$ python3 -q
>>> import numpy as np
>>> np.set_printoptions(precision=2, suppress=True, linewidth=160)
>>> F = np.load("sample10.npy")
>>> F
array([[ 1,  0,  0,  0,  0,  0,  0],
       [ 4,  1,  0,  0,  0,  0,  0],
       [-2,  1,  1,  0,  0,  0,  0],
       [-5, -5,  0,  1,  0,  0,  0],
       [-1,  1,  0, -2,  1,  0,  0],
       [-5,  3, -5, -4, -5,  1,  0],
       [-5, -2, -2,  1,  3, -5,  1]])
>>> Uu, sig, vt = np.linalg.svd(F)
>>> sig.round(2) + 0
array([11.05,  9.66,  5.01,  2.92,  1.72,  0.25,  0.  ])
>>> out = Uu[:, :6] @ np.diag(sig[:6]) @ vt[:6]
>>> out.round(2) + 0
array([[ 1.,  0.,  0.,  0.,  0.,  0.,  0.],
       [ 4.,  1.,  0.,  0.,  0.,  0.,  0.],
       [-2.,  1.,  1.,  0.,  0.,  0.,  0.],
       [-5., -5.,  0.,  1.,  0.,  0.,  0.],
       [-1.,  1.,  0., -2.,  1.,  0.,  0.],
       [-5.,  3., -5., -4., -5.,  1.,  0.],
       [-5., -2., -2.,  1.,  3., -5.,  1.]])
>>> np.linalg.matrix_rank(out)
np.int64(6)
>>> round(float(np.linalg.norm(F - out) / np.linalg.norm(F)), 2)
0.0
>>> vec = np.array([-3, -2, -1, -3, 0, 3, 0])
>>> F * vec
array([[ -3,   0,   0,   0,   0,   0,   0],
       [-12,  -2,   0,   0,   0,   0,   0],
       [  6,  -2,  -1,   0,   0,   0,   0],
       [ 15,  10,   0,  -3,   0,   0,   0],
       [  3,  -2,   0,   6,   0,   0,   0],
       [ 15,  -6,   5,  12,   0,   3,   0],
       [ 15,   4,   2,  -3,   0, -15,   0]])
>>> np.einsum("ij,j->i", F, vec)
array([ -3, -14,   3,  22,   7,  29,   3])
>>> F @ (2 * vec)
array([ -6, -28,   6,  44,  14,  58,   6])
>>> (F * vec).sum(axis=1)
array([ -3, -14,   3,  22,   7,  29,   3])
>>> (F @ vec).argmax()
np.int64(5)
